In [1]: import numpy as np

In [2]: import numpy.linalg as la

In [3]: np.set_printoptions(precision=1, suppress=True, linewidth=160, floatmode="fixed")

In [4]: def tidy(a):
   ...:     return np.round(a, 1) + 0
   ...: 

In [5]: K = np.loadtxt("a.csv", delimiter=",")

In [6]: K
Out[6]: 
array([[ 2.6, -3.8, -2.7,  1.8, -6.1,  5.4, -1.5],
       [ 2.6,  2.2, -2.1,  8.5,  3.4, -0.6, -0.2],
       [-2.7, -2.7, -4.2,  0.1, -7.9,  1.4,  1.5],
       [-6.7, -0.2,  4.0,  3.2,  0.9, -5.1,  1.3],
       [-1.3, -3.8,  2.8,  2.9,  0.1,  4.2, -7.1],
       [-2.0, -0.2,  5.6,  6.3, -5.0,  0.3,  0.4],
       [-0.8,  4.1,  7.2,  2.2,  2.0, -2.3, -4.0],
       [ 5.7,  1.7, -0.9, -6.1, -3.1, -1.8,  3.7],
       [ 3.1, -0.3,  5.7, -6.1, -1.0,  1.0,  4.4],
       [ 1.0, -0.6,  6.9, -1.3, -3.7, -4.9,  3.4],
       [ 3.8,  2.1,  2.2,  4.8, -3.1, -6.0, -2.7],
       [-3.6, -7.6,  2.3,  4.6,  0.1, -1.3, -0.8],
       [-6.1,  3.8, -5.7, -2.0, -1.7, -0.6, -3.0],
       [-4.7,  5.7,  1.6, -4.7,  1.5, -4.3,  0.7],
       [ 3.9, -1.4,  5.4,  2.6, -5.0,  2.4, -4.1],
       [ 6.1, -6.3,  0.4, -2.3,  2.2,  3.6, -0.5],
       [-8.6, -0.5,  0.9, -3.9, -1.9, -1.6, -1.7]])

In [7]: D = la.norm(K[:, None] - K[None], axis=-1)

In [8]: (D + 1e9 * np.eye(17)).round(6).argmin(axis=1)
Out[8]: array([ 2, 10,  0, 11, 14, 14, 10,  8,  7,  8,  6,  3, 16, 16,  5,  0, 12])

In [9]: idx = K[:, 2] > np.median(K[:, 2])

In [10]: r0 = K[idx].mean(axis=0) - K[~idx].mean(axis=0)

In [11]: idx.astype(int)
Out[11]: array([0, 0, 0, 1, 1, 1, 1, 0, 1, 1, 0, 1, 0, 0, 1, 0, 0])

In [12]: tidy(r0)
Out[12]: array([-0.7, -1.5,  6.2,  2.2,  0.4, -0.2, -0.4])

In [13]: np.argsort(-np.abs(r0).round(6), kind="stable")
Out[13]: array([2, 3, 1, 0, 4, 6, 5])

In [14]: C2 = np.cov(K, rowvar=False)

In [15]: np.median(K, axis=0)
Out[15]: array([-0.8, -0.3,  2.2,  1.8, -1.7, -0.6, -0.5])

In [16]: tidy(np.corrcoef(K[:, 5], K[:, 2])[0, 1])
Out[16]: np.float64(-0.3)

In [17]: C2.shape
Out[17]: (7, 7)

In [18]: tidy(np.polyfit(K[:, 5], K[:, 2], 1))
Out[18]: array([-0.3,  1.5])

In [19]: Y = K / np.sqrt((K ** 2).mean(axis=1, keepdims=True))

In [20]: tidy(Y[14])
Out[20]: array([ 1.0, -0.4,  1.4,  0.7, -1.3,  0.6, -1.1])

In [21]: tidy(K - K.mean(axis=1, keepdims=True))
Out[21]: 
array([[ 3.2, -3.2, -2.1,  2.4, -5.5,  6.0, -0.9],
       [ 0.6,  0.2, -4.1,  6.5,  1.4, -2.6, -2.2],
       [-0.6, -0.6, -2.1,  2.2, -5.8,  3.5,  3.6],
       [-6.3,  0.2,  4.4,  3.6,  1.3, -4.7,  1.7],
       [-1.0, -3.5,  3.1,  3.2,  0.4,  4.5, -6.8],
       [-2.8, -1.0,  4.8,  5.5, -5.8, -0.5, -0.4],
       [-2.0,  2.9,  6.0,  1.0,  0.8, -3.5, -5.2],
       [ 5.8,  1.8, -0.8, -6.0, -3.0, -1.7,  3.8],
       [ 2.1, -1.3,  4.7, -7.1, -2.0,  0.0,  3.4],
       [ 0.9, -0.7,  6.8, -1.4, -3.8, -5.0,  3.3],
       [ 3.6,  1.9,  2.0,  4.6, -3.3, -6.2, -2.9],
       [-2.7, -6.7,  3.2,  5.5,  1.0, -0.4,  0.1],
       [-3.9,  6.0, -3.5,  0.2,  0.5,  1.6, -0.8],
       [-4.1,  6.3,  2.2, -4.1,  2.1, -3.7,  1.3],
       [ 3.4, -1.9,  4.9,  2.1, -5.5,  1.9, -4.6],
       [ 5.6, -6.8, -0.1, -2.8,  1.7,  3.1, -1.0],
       [-6.1,  2.0,  3.4, -1.4,  0.6,  0.9,  0.8]])

In [22]: la.matrix_rank(Y) == la.matrix_rank(K)
Out[22]: np.True_

In [23]: Y = np.array([[3, 0],
    ...:     [-3, -1],
    ...:     [-1, 0],
    ...:     [-4, 2],
    ...:     [-4, -5],
    ...:     [5, 2],
    ...:     [-1, 0],
    ...:     [2, 2],
    ...:     [4, -5],
    ...:     [-2, -4]])

In [24]: m1 = np.block([[np.zeros((10, 10)), Y], [Y.T, np.zeros((2, 2))]])

In [25]: m1
Out[25]: 
array([[ 0.0,  0.0,  0.0,  0.0,  0.0,  0.0,  0.0,  0.0,  0.0,  0.0,  3.0,  0.0],
       [ 0.0,  0.0,  0.0,  0.0,  0.0,  0.0,  0.0,  0.0,  0.0,  0.0, -3.0, -1.0],
       [ 0.0,  0.0,  0.0,  0.0,  0.0,  0.0,  0.0,  0.0,  0.0,  0.0, -1.0,  0.0],
       [ 0.0,  0.0,  0.0,  0.0,  0.0,  0.0,  0.0,  0.0,  0.0,  0.0, -4.0,  2.0],
       [ 0.0,  0.0,  0.0,  0.0,  0.0,  0.0,  0.0,  0.0,  0.0,  0.0, -4.0, -5.0],
       [ 0.0,  0.0,  0.0,  0.0,  0.0,  0.0,  0.0,  0.0,  0.0,  0.0,  5.0,  2.0],
       [ 0.0,  0.0,  0.0,  0.0,  0.0,  0.0,  0.0,  0.0,  0.0,  0.0, -1.0,  0.0],
       [ 0.0,  0.0,  0.0,  0.0,  0.0,  0.0,  0.0,  0.0,  0.0,  0.0,  2.0,  2.0],
       [ 0.0,  0.0,  0.0,  0.0,  0.0,  0.0,  0.0,  0.0,  0.0,  0.0,  4.0, -5.0],
       [ 0.0,  0.0,  0.0,  0.0,  0.0,  0.0,  0.0,  0.0,  0.0,  0.0, -2.0, -4.0],
       [ 3.0, -3.0, -1.0, -4.0, -4.0,  5.0, -1.0,  2.0,  4.0, -2.0,  0.0,  0.0],
       [ 0.0, -1.0,  0.0,  2.0, -5.0,  2.0,  0.0,  2.0, -5.0, -4.0,  0.0,  0.0]])

In [26]: cen = K - K.mean(axis=0)

In [27]: Uu, sv, Vh = la.svd(cen, full_matrices=False)

In [28]: np.abs(Uu[:, 0]).argmax()
Out[28]: np.int64(13)

In [29]: tidy(sv)
Out[29]: array([20.4, 19.0, 17.4, 13.7, 12.5, 10.6,  6.5])

In [30]: (np.sign(Uu[:, 0]) == np.sign(Uu[0, 0])).astype(int)
Out[30]: array([1, 1, 1, 0, 1, 1, 0, 0, 0, 0, 1, 1, 0, 0, 1, 1, 0])
